% ipython --no-banner

In [1]: import numpy as np

In [2]: np.set_printoptions(precision=3, suppress=True, linewidth=200)

In [3]: F = 0.7 ** np.abs(np.subtract.outer(np.arange(4), np.arange(4)))

In [4]: F
Out[4]: 
array([[1.   , 0.7  , 0.49 , 0.343],
       [0.7  , 1.   , 0.7  , 0.49 ],
       [0.49 , 0.7  , 1.   , 0.7  ],
       [0.343, 0.49 , 0.7  , 1.   ]])

In [5]: # symmetric

In [6]: ev, vecs = np.linalg.eig(F)

In [7]: np.round(F @ vecs[:, 0] - ev[0] * vecs[:, 0], 3) + 0
Out[7]: array([0., 0., 0., 0.])

In [8]: np.sort(np.linalg.eigvals(F.T))
Out[8]: array([0.203, 0.318, 0.754, 2.725])

In [9]: theta = np.radians(135)

In [10]: Rm = np.eye(4)

In [11]: Rm[3, 3] = Rm[0, 0] = np.cos(theta)

In [12]: Rm[3, 0], Rm[0, 3] = -np.sin(theta), np.sin(theta)

In [13]: Rm
Out[13]: 
array([[-0.707,  0.   ,  0.   ,  0.707],
       [ 0.   ,  1.   ,  0.   ,  0.   ],
       [ 0.   ,  0.   ,  1.   ,  0.   ],
       [-0.707,  0.   ,  0.   , -0.707]])

In [14]: M2 = F @ Rm.T

In [15]: round(np.linalg.det(Rm), 3), round(np.trace(Rm), 3)
Out[15]: (np.float64(1.0), np.float64(0.586))

In [16]: np.allclose(np.linalg.norm(F, axis=1), np.linalg.norm(M2, axis=1))
Out[16]: True

In [17]: M2
Out[17]: 
array([[-0.465,  0.7  ,  0.49 , -0.95 ],
       [-0.148,  1.   ,  0.7  , -0.841],
       [ 0.148,  0.7  ,  1.   , -0.841],
       [ 0.465,  0.49 ,  0.7  , -0.95 ]])

In [18]: np.abs(M2 - F).max(axis=0)
Out[18]: array([1.465, 0.   , 0.   , 1.95 ])

In [19]: np.allclose(F @ F.T, M2 @ M2.T)
Out[19]: True
